$ ipython --no-banner

In [1]: import numpy as np

In [2]: import numpy.linalg as la

In [3]: np.set_printoptions(precision=2, suppress=True, linewidth=160)

In [4]: K = np.load("test8.npy")

In [5]: K
Out[5]: 
array([[ 9,  0,  0,  0,  0,  0,  0,  0],
       [ 2,  0,  0,  0,  0,  0,  0,  0],
       [ 2,  2,  1,  0,  0,  0,  0,  0],
       [-4, -1, -6,  8,  0,  0,  0,  0],
       [ 5,  7,  4, -8,  8,  0,  0,  0],
       [ 8, -3,  7,  0, -4, -6,  0,  0],
       [-4,  8,  2,  4,  8,  3, -1,  0],
       [-8,  5, -2, -2, -2, -8,  5,  6]])

In [6]: round(float(la.norm(K, 2) / la.norm(K)), 2)
Out[6]: 0.62

In [7]: B = K / np.sqrt((K ** 2).mean(axis=1, keepdims=True))

In [8]: la.matrix_rank(B) == la.matrix_rank(K)
Out[8]: np.True_

In [9]: B[7]
Out[9]: array([-1.51,  0.94, -0.38, -0.38, -0.38, -1.51,  0.94,  1.13])

In [10]: f = np.array([1, 1, -1])

In [11]: np.array([np.convolve(row, f, "same") for row in K])
Out[11]: 
array([[  9,  -9,   0,   0,   0,   0,   0,   0],
       [  2,  -2,   0,   0,   0,   0,   0,   0],
       [  4,   1,  -1,  -1,   0,   0,   0,   0],
       [ -5,  -3,   3,  14,  -8,   0,   0,   0],
       [ 12,   6, -11,  -4,  16,  -8,   0,   0],
       [  5,  -4,  10, -11, -10,  -2,   6,   0],
       [  4,  14,  -2,  10,   7,  -6,  -4,   1],
       [ -3,  11,  -9,  -2,  -8,  -1,  19,   1]])

In [12]: np.polyval(f, K[4])
Out[12]: array([29, 55, 19, 55, 71, -1, -1, -1])

In [13]: np.correlate(K[4], K[7], "full")
Out[13]: array([ 30,  67,  19, -94, -48,  72, -45, -13, -36, -88, 104, -64,   0,   0,   0])

In [14]: np.cross(K[4, :3], K[7, :3])
Out[14]: array([-34, -22,  81])

In [15]: f, g = K[4], K[0]

In [16]: f @ f
Out[16]: np.int64(218)

In [17]: p = (f @ g) / (f @ f) * f

In [18]: np.outer(f, g)
Out[18]: 
array([[ 45,   0,   0,   0,   0,   0,   0,   0],
       [ 63,   0,   0,   0,   0,   0,   0,   0],
       [ 36,   0,   0,   0,   0,   0,   0,   0],
       [-72,   0,   0,   0,   0,   0,   0,   0],
       [ 72,   0,   0,   0,   0,   0,   0,   0],
       [  0,   0,   0,   0,   0,   0,   0,   0],
       [  0,   0,   0,   0,   0,   0,   0,   0],
       [  0,   0,   0,   0,   0,   0,   0,   0]])

In [19]: np.round((g - p) @ f, 2)
Out[19]: np.float64(-0.0)

In [20]: g - p
Out[20]: array([ 7.97, -1.44, -0.83,  1.65, -1.65,  0.  ,  0.  ,  0.  ])

In [21]: round(la.norm(f + g) ** 2 + la.norm(f - g) ** 2, 2)
Out[21]: np.float64(598.0)

In [22]: M = np.load("case11.npy")

In [23]: M
Out[23]: 
array([[-2.,  1.,  1.,  1.],
       [ 1., -2.,  1.,  1.],
       [ 1.,  1., -2.,  1.],
       [ 1.,  1.,  1., -2.]])

In [24]: B = M / np.sqrt((M ** 2).mean(axis=1, keepdims=True))

In [25]: la.norm(B, axis=1)
Out[25]: array([2., 2., 2., 2.])

In [26]: np.kron(np.eye(2, dtype=int), M)
Out[26]: 
array([[-2.,  1.,  1.,  1., -0.,  0.,  0.,  0.],
       [ 1., -2.,  1.,  1.,  0., -0.,  0.,  0.],
       [ 1.,  1., -2.,  1.,  0.,  0., -0.,  0.],
       [ 1.,  1.,  1., -2.,  0.,  0.,  0., -0.],
       [-0.,  0.,  0.,  0., -2.,  1.,  1.,  1.],
       [ 0., -0.,  0.,  0.,  1., -2.,  1.,  1.],
       [ 0.,  0., -0.,  0.,  1.,  1., -2.,  1.],
       [ 0.,  0.,  0., -0.,  1.,  1.,  1., -2.]])

In [27]: round(la.det(M.T), 2)
Out[27]: np.float64(-27.0)

In [28]: np.round(np.poly(M), 2) + 0
Out[28]: array([  1.,   8.,  18.,   0., -27.])

In [29]: la.eigvals(M)
Out[29]: array([-3.,  1., -3., -3.])

In [30]: B = la.inv(M)

In [31]: np.round(la.cond(M), 2)
Out[31]: np.float64(3.0)

In [32]: round(la.det(M) * la.det(B), 2)
Out[32]: np.float64(1.0)

In [33]: la.inv(B)
Out[33]: 
array([[-2.,  1.,  1.,  1.],
       [ 1., -2.,  1.,  1.],
       [ 1.,  1., -2.,  1.],
       [ 1.,  1.,  1., -2.]])

In [34]: B.round(2) + 0
Out[34]: 
array([[0.  , 0.33, 0.33, 0.33],
       [0.33, 0.  , 0.33, 0.33],
       [0.33, 0.33, 0.  , 0.33],
       [0.33, 0.33, 0.33, 0.  ]])

In [35]: w, vecs = la.eig(M)

In [36]: w
Out[36]: array([-3.,  1., -3., -3.])

In [37]: np.round(M @ vecs[:, 0] - w[0] * vecs[:, 0], 2) + 0
Out[37]: array([0., 0., 0., 0.])

In [38]: np.sort(la.eigvals(M @ M))
Out[38]: array([1.+0.j, 9.-0.j, 9.+0.j, 9.+0.j])

In [39]: B = np.array([[0, 2, 3], [2, 0, 0], [1, 0, 1], [3, 0, 1]])

In [40]: np.einsum("ij->j", M)
Out[40]: array([1., 1., 1., 1.])

In [41]: M @ B
Out[41]: 
array([[ 6., -4., -4.],
       [ 0.,  2.,  5.],
       [ 3.,  2.,  2.],
       [-3.,  2.,  2.]])

In [42]: arr = np.load("m.npy")

In [43]: arr
Out[43]: 
array([[  1,  -2,   2,   1,  -1,   1,   2,   0],
       [  2,  -2,  -1,   1,  -2,   0,  -1,  -2],
       [  1,  -2,  -2,  -2,   0,  -2,  -1,   2],
       [ -2,   0,   0,  -2,   0,  -2,  -2,   2],
       [  2,   2,  -1,   1,  -1,  -1,   2,  -2],
       [  1,  -2,   2,   0,   1,   2,  -2,  -1],
       [ -1,   0,   0,   2,   1,  -1,   2,   2],
       [  2,  -2,   1,   0,   0,  -2,   0,   1],
       [ 11, -12,  -3,   6, -11,   1,  -3, -10]])

In [44]: B = np.c_[arr[:, :3] @ np.array([[0, 3, 4], [5, 5, 3], [5, 5, 0]]), np.array([-2, 3, -2, 3, 3, -3, 3, -3, 0])]

In [45]: B
Out[45]: 
array([[  0,   3,  -2,  -2],
       [-15,  -9,   2,   3],
       [-20, -17,  -2,  -2],
       [  0,  -6,  -8,   3],
       [  5,  11,  14,   3],
       [  0,   3,  -2,  -3],
       [  0,  -3,  -4,   3],
       [ -5,   1,   2,  -3],
       [-75, -42,   8,   0]])

In [46]: np.round(la.lstsq(arr, B[:, 0])[0], 2) + 0
Out[46]: array([0., 5., 5., 0., 0., 0., 0., 0.])

In [47]: la.matrix_rank(B)
Out[47]: np.int64(4)

In [48]: la.matrix_rank(np.c_[arr, B])
Out[48]: np.int64(9)

In [49]: la.norm(la.qr(arr)[0].T @ B, axis=0) ** 2 / ((B ** 2).sum(axis=0) + 1e-12)
Out[49]: array([1. , 1. , 1. , 0.9])

In [50]: np.round(la.norm(B - arr @ la.lstsq(arr, B)[0], axis=0), 2) + 0
Out[50]: array([0. , 0. , 0. , 2.5])

In [51]: proj = B @ la.solve(B.T @ B, B.T)

In [52]: np.diag(proj)
Out[52]: array([0.33, 0.21, 0.56, 0.43, 0.73, 0.33, 0.27, 0.21, 0.92])

In [53]: q, vecs = la.qr(arr[:, :5])[0], la.qr(arr[:, 5:])[0]

In [54]: s = la.svd(q.T @ vecs, compute_uv=False)

In [55]: s
Out[55]: array([1.  , 0.87, 0.51])

In [56]: np.degrees(np.arccos(s.clip(0, 1)))
Out[56]: array([ 0.72, 29.99, 59.  ])

In [57]: Uu, s, vt = la.svd(arr)

In [58]: s
Out[58]: array([24.  ,  6.56,  5.39,  4.76,  2.77,  2.02,  1.82,  0.07])

In [59]: B = Uu[:, :7] @ np.diag(s[:7]) @ vt[:7]

In [60]: la.matrix_rank(arr, rtol=0.05)
Out[60]: np.int64(7)

In [61]: Uu, s = la.svd(M)
ValueError: too many values to unpack (expected 2)


In [62]: Uu, s, vt = la.svd(M, full_matrices=False)

In [63]: (s > 1e-8).sum()
Out[63]: np.int64(4)

In [64]: Uu.shape, s.shape, vt.shape
Out[64]: ((4, 4), (4,), (4, 4))

In [65]: s / s[0]
Out[65]: array([1.  , 1.  , 1.  , 0.33])

In [66]: np.round(np.sqrt((s ** 2).sum()), 2), round(float(la.norm(M)), 2)
Out[66]: (np.float64(5.29), 5.29)

In [67]: feats = np.arange(21).reshape(7, 3) + -3

In [68]: feats
Out[68]: 
array([[-3, -2, -1],
       [ 0,  1,  2],
       [ 3,  4,  5],
       [ 6,  7,  8],
       [ 9, 10, 11],
       [12, 13, 14],
       [15, 16, 17]])

In [69]: # rows and columns are dependent

In [70]: la.inv(feats)
LinAlgError: Last 2 dimensions of the array must be square


In [71]: la.lstsq(feats[:-1].T, feats[-1])[2]
Out[71]: np.int32(2)

In [72]: np.round(feats @ la.pinv(feats) @ feats, 2) + 0
Out[72]: 
array([[-3., -2., -1.],
       [ 0.,  1.,  2.],
       [ 3.,  4.,  5.],
       [ 6.,  7.,  8.],
       [ 9., 10., 11.],
       [12., 13., 14.],
       [15., 16., 17.]])

In [73]: np.abs(np.diag(la.qr(feats)[1])) > 1e-9
Out[73]: array([ True,  True, False])

In [74]: np.unique(feats.round(6), axis=0).shape
Out[74]: (7, 3)

In [75]: Uu, s, vt = la.svd(feats)

In [76]: np.argmax(s[:-1] / (s[1:] + 1e-6)) + 1
Out[76]: np.int64(2)

In [77]: s.round(2) + 0
Out[77]: array([42.34,  2.43,  0.  ])

In [78]: B = Uu[:, :2] @ np.diag(s[:2]) @ vt[:2]

In [79]: np.round(la.norm(feats - B, 2), 2), round(float(s[2]), 2)
Out[79]: (np.float64(0.0), 0.0)

In [80]: la.matrix_rank(B)
Out[80]: np.int64(2)

In [81]: np.round(la.norm(feats - B) / la.norm(feats), 2)
Out[81]: np.float64(0.0)

In [82]: rank = la.matrix_rank(feats)

In [83]: rank
Out[83]: np.int64(2)

In [84]: null = la.svd(feats)[2][rank:].T

In [85]: [int(la.matrix_rank(feats[:i])) for i in range(1, len(feats) + 1)]
Out[85]: [1, 2, 2, 2, 2, 2, 2]

In [86]: [int(la.matrix_rank(np.delete(feats, i, axis=0))) for i in range(7)]
Out[86]: [2, 2, 2, 2, 2, 2, 2]

In [87]: [int(la.matrix_rank(feats[:, :j + 1])) for j in range(3)]
Out[87]: [1, 2, 2]

In [88]: null[:, 0] / null[np.abs(null[:, 0]).round(6).argmax(), 0]
Out[88]: array([-0.5,  1. , -0.5])

In [89]: np.round(feats @ null, 2) + 0
Out[89]: 
array([[0.],
       [0.],
       [0.],
       [0.],
       [0.],
       [0.],
       [0.]])

In [90]: np.allclose(feats @ null, 0)
Out[90]: True

In [91]: def softmax(z):
    ...:     e = np.exp(z - z.max(axis=-1, keepdims=True))
    ...:     return e / e.sum(axis=-1, keepdims=True)
    ...: 

In [92]: softmax(feats[3] + -3)
Out[92]: array([0.09, 0.24, 0.67])

In [93]: softmax(feats[3])
Out[93]: array([0.09, 0.24, 0.67])

In [94]: np.round(softmax(10 * feats[3]), 2) + 0
Out[94]: array([0., 0., 1.])

In [95]: softmax(feats).sum(axis=1)
Out[95]: array([1., 1., 1., 1., 1., 1., 1.])

In [96]: scores = feats @ feats.T / np.sqrt(3)

In [97]: softmax(scores)[3] @ feats
Out[97]: array([15., 16., 17.])

In [98]: np.round(softmax(scores + np.triu(np.full(scores.shape, -np.inf), 1)), 2) + 0
Out[98]: 
array([[1.  , 0.  , 0.  , 0.  , 0.  , 0.  , 0.  ],
       [0.01, 0.99, 0.  , 0.  , 0.  , 0.  , 0.  ],
       [0.  , 0.  , 1.  , 0.  , 0.  , 0.  , 0.  ],
       [0.  , 0.  , 0.  , 1.  , 0.  , 0.  , 0.  ],
       [0.  , 0.  , 0.  , 0.  , 1.  , 0.  , 0.  ],
       [0.  , 0.  , 0.  , 0.  , 0.  , 1.  , 0.  ],
       [0.  , 0.  , 0.  , 0.  , 0.  , 0.  , 1.  ]])

In [99]: softmax(scores).round(6).argmax(axis=1)
Out[99]: array([0, 6, 6, 6, 6, 6, 6])

In [100]: th = np.radians(45)

In [101]: Rm = np.eye(3)

In [102]: Rm[0, 0] = Rm[2, 2] = np.cos(th)

In [103]: Rm[0, 2], Rm[2, 0] = -np.sin(th), np.sin(th)

In [104]: Rm
Out[104]: 
array([[ 0.71,  0.  , -0.71],
       [ 0.  ,  1.  ,  0.  ],
       [ 0.71,  0.  ,  0.71]])

In [105]: B = feats @ Rm.T

In [106]: np.allclose(la.norm(feats, axis=1), la.norm(B, axis=1))
Out[106]: True

In [107]: round(float(la.det(Rm)), 2), np.round(np.trace(Rm), 2)
Out[107]: (1.0, np.float64(2.41))

In [108]: np.round(la.svd(feats, compute_uv=False), 2) + 0, np.round(la.svd(B, compute_uv=False), 2) + 0
Out[108]: (array([42.34,  2.43,  0.  ]), array([42.34,  2.43,  0.  ]))

In [109]: W0 = np.loadtxt("block12.csv", delimiter=",")

In [110]: W0
Out[110]: 
array([[2., 4., 5., 7., 2.],
       [2., 2., 4., 5., 7.],
       [7., 2., 2., 4., 5.],
       [5., 7., 2., 2., 4.],
       [4., 5., 7., 2., 2.]])

In [111]: f = np.array([-2, 2, 1, 3, 3])

In [112]: B = W0 + np.outer(f, np.eye(5)[4])

In [113]: round(float(la.det(B) / la.det(W0)), 2), round(1 + la.solve(W0, f)[4], 2)
Out[113]: (1.62, np.float64(1.62))

In [114]: la.matrix_rank(la.inv(B) - la.inv(W0), tol=1e-8)
Out[114]: np.int64(1)

In [115]: la.matrix_rank(B - W0)
Out[115]: np.int64(1)

In [116]: softmax(W0[0] + 2)
Out[116]: array([0.01, 0.04, 0.11, 0.83, 0.01])

In [117]: scores = W0 @ W0.T / np.sqrt(5)

In [118]: softmax(scores).round(6).argmax(axis=1)
Out[118]: array([0, 1, 2, 3, 4])

In [119]: F = np.load("w.npy")

In [120]: F
Out[120]: 
array([[-1,  0,  0],
       [ 0,  0,  0],
       [ 0,  0,  0]])

In [121]: # equal to its transpose

In [122]: F @ F
Out[122]: 
array([[1, 0, 0],
       [0, 0, 0],
       [0, 0, 0]])

In [123]: (F != 0).astype(int)
Out[123]: 
array([[1, 0, 0],
       [0, 0, 0],
       [0, 0, 0]])

In [124]: B = F[0, 0] * F[1:] - np.outer(F[1:, 0], F[0])

In [125]: B
Out[125]: 
array([[0, 0, 0],
       [0, 0, 0]])

In [126]: np.flatnonzero(~B.round(6).any(axis=1))
Out[126]: array([0, 1])

In [127]: F[:, 0] / F[0, 0]
Out[127]: array([ 1., -0., -0.])
